>>> import numpy as np
>>> np.set_printoptions(precision=1, suppress=True, linewidth=140)
>>> rnd = lambda a: np.round(a, 1) + 0
>>> E = np.load("test9.npy")
>>> E
array([[-2,  6,  0,  3, -1, -3, -1,  0],
       [ 2, -2,  3, -2,  3,  1,  2, -3],
       [-3,  2,  3,  0, -2, -1, -3,  1],
       [-1, -6,  3, -3, -1,  3, -3,  2],
       [ 3,  0,  0, -2, -2,  0,  0,  3],
       [ 0,  2,  0,  2, -2, -1, -2, -3],
       [-1,  0,  0,  2, -1,  0,  1,  0]])
>>> rng = np.random.default_rng(157930)
>>> Y = E + rng.integers(-2, 3, (7, 6)) @ rng.integers(-2, 3, (6, 8))
>>> print(Y)
[[ -2   2   6   4  -2  -8  -2  -5]
 [  9  -3  12  -2   3  -5  -3  -1]
 [  2  -9   6  11  -1  11 -11  -1]
 [ -5  -7   0  -1  -5   7  -8   4]
 [  4  -8  -2   3  -5   6  -1   2]
 [  0  -5   1   4  -6  -3  -5  -6]
 [ -2   2  -1  -3  -5  -8   1   2]]
>>> rnd(np.linalg.svd(Y - E, compute_uv=False))
array([26.7, 17.2, 11.1,  8.4,  4.8,  1.5,  0. ])
>>> np.abs(Y - E).sum(axis=1)
array([23, 30, 53, 25, 27, 22, 23])
>>> np.linalg.matrix_rank(Y - E, tol=1e-8)
np.int64(6)
>>> Y - E
array([[  0,  -4,   6,   1,  -1,  -5,  -1,  -5],
       [  7,  -1,   9,   0,   0,  -6,  -5,   2],
       [  5, -11,   3,  11,   1,  12,  -8,  -2],
       [ -4,  -1,  -3,   2,  -4,   4,  -5,   2],
       [  1,  -8,  -2,   5,  -3,   6,  -1,  -1],
       [  0,  -7,   1,   2,  -4,  -2,  -3,  -3],
       [ -1,   2,  -1,  -5,  -4,  -8,   0,   2]])
>>> u, v = E[5], E[0]
>>> u @ v
np.int64(25)
>>> pr = (u @ v) / (u @ u) * u
>>> print(np.linalg.matrix_rank(np.outer(u, v)))
1
>>> print(rnd(pr))
[ 0.   1.9  0.   1.9 -1.9 -1.  -1.9 -2.9]
>>> rnd((v - pr) @ u)
np.float64(0.0)
>>> u = np.array([0, 1, 0])
>>> print(np.array([np.convolve(row, u, "same") for row in E]))
[[-2  6  0  3 -1 -3 -1  0]
 [ 2 -2  3 -2  3  1  2 -3]
 [-3  2  3  0 -2 -1 -3  1]
 [-1 -6  3 -3 -1  3 -3  2]
 [ 3  0  0 -2 -2  0  0  3]
 [ 0  2  0  2 -2 -1 -2 -3]
 [-1  0  0  2 -1  0  1  0]]
>>> np.correlate(E[4], E[2], "full")
array([  3,  -9,  -3,  -8,   4,  17,  12,  -2, -15, -13,  -4,   6,   9,   6,  -9])
>>> np.cross(E[4, :3], E[2, :3])
array([ 0, -9,  6])
>>> np.polyval(u, E[4])
array([ 3,  0,  0, -2, -2,  0,  0,  3])
>>> Y = E / np.sqrt((E ** 2).mean(axis=1, keepdims=True))
>>> np.linalg.matrix_rank(E - E.mean(axis=1, keepdims=True))
np.int64(7)
>>> np.linalg.matrix_rank(Y) == np.linalg.matrix_rank(E)
np.True_
>>> theta = np.radians(45)
>>> Rm = np.eye(8)
>>> Rm[2, 2] = Rm[0, 0] = np.cos(theta)
>>> Rm[2, 0], Rm[0, 2] = -np.sin(theta), np.sin(theta)
>>> rnd(Rm)
array([[ 0.7,  0. ,  0.7,  0. ,  0. ,  0. ,  0. ,  0. ],
       [ 0. ,  1. ,  0. ,  0. ,  0. ,  0. ,  0. ,  0. ],
       [-0.7,  0. ,  0.7,  0. ,  0. ,  0. ,  0. ,  0. ],
       [ 0. ,  0. ,  0. ,  1. ,  0. ,  0. ,  0. ,  0. ],
       [ 0. ,  0. ,  0. ,  0. ,  1. ,  0. ,  0. ,  0. ],
       [ 0. ,  0. ,  0. ,  0. ,  0. ,  1. ,  0. ,  0. ],
       [ 0. ,  0. ,  0. ,  0. ,  0. ,  0. ,  1. ,  0. ],
       [ 0. ,  0. ,  0. ,  0. ,  0. ,  0. ,  0. ,  1. ]])
>>> Y = E @ Rm.T
>>> np.allclose(E @ E.T, Y @ Y.T)
True
